$ python3 -q
>>> import numpy as np
>>> np.set_printoptions(precision=3, suppress=True, linewidth=100, legacy="1.25")
>>> rng = np.random.default_rng(96720)
>>> feats = np.triu(rng.random((8, 8)) < 0.3, 1).astype(int)
>>> feats = feats + feats.T
>>> feats
array([[0, 1, 0, 0, 0, 1, 0, 0],
       [1, 0, 1, 0, 0, 1, 1, 1],
       [0, 1, 0, 1, 0, 0, 0, 0],
       [0, 0, 1, 0, 0, 0, 1, 0],
       [0, 0, 0, 0, 0, 1, 1, 0],
       [1, 1, 0, 0, 1, 0, 1, 0],
       [0, 1, 0, 1, 1, 1, 0, 0],
       [0, 1, 0, 0, 0, 0, 0, 0]])
>>> vals, V = np.linalg.eigh(feats)
>>> x = np.array([-2, 2, 1, 3, -3, 2, 1, 0])
>>> np.abs(feats).sum(axis=1).max(), np.round(np.abs(vals).max(), 3)
(5, 3.232)
>>> np.linalg.eigvalsh(feats[1:, 1:])
array([-2.285, -1.339, -0.736, -0.384,  0.718,  1.099,  2.928])
>>> np.round(x @ feats @ x / (x @ x), 3), round(vals[0], 3), round(float(vals[-1]), 3)
(-0.062, -2.378, 3.232)
>>> feats @ feats
array([[2, 1, 1, 0, 1, 1, 2, 1],
       [1, 5, 0, 2, 2, 2, 1, 0],
       [1, 0, 2, 0, 0, 1, 2, 1],
       [0, 2, 0, 2, 1, 1, 0, 0],
       [1, 2, 0, 1, 2, 1, 1, 0],
       [1, 2, 1, 1, 1, 4, 2, 1],
       [2, 1, 2, 0, 1, 2, 4, 1],
       [1, 0, 1, 0, 0, 1, 1, 1]])
>>> feats.sum(axis=0)
array([2, 5, 2, 2, 2, 4, 4, 1])
>>> Lm = np.diag(feats.sum(axis=1)) - feats
>>> round(np.linalg.det(Lm[1:, 1:]))
75
>>> (np.linalg.eigvalsh(Lm) < 1e-8).sum()
1
>>> np.round(np.linalg.eigvalsh(Lm), 3) + 0
array([0.   , 0.877, 1.096, 1.717, 2.758, 3.948, 5.271, 6.333])
>>> W = np.array([[8, 1],
...     [5, -7],
...     [9, 0],
...     [-2, -6],
...     [-3, 9],
...     [7, 9],
...     [1, -2],
...     [-2, -5]])
>>> b = np.array([-3, 0])
>>> act = np.maximum(feats @ W + b, 0)
>>> (act > 0).astype(int)
array([[1, 1],
       [1, 1],
       [0, 0],
       [1, 0],
       [1, 1],
       [1, 1],
       [1, 1],
       [1, 0]])
>>> np.linalg.matrix_rank(act)
2
>>> print((act > 0).mean(axis=0))
[0.875 0.625]
>>> act
array([[ 9,  2],
       [20,  3],
       [ 0,  0],
       [ 7,  0],
       [ 5,  7],
       [ 8,  1],
       [ 4,  5],
       [ 2,  0]])
>>> cent = np.array([[3, 1], [9, 4]])
>>> act @ cent
array([[45, 17],
       [87, 32],
       [ 0,  0],
       [21,  7],
       [78, 33],
       [33, 12],
       [57, 24],
       [ 6,  2]])
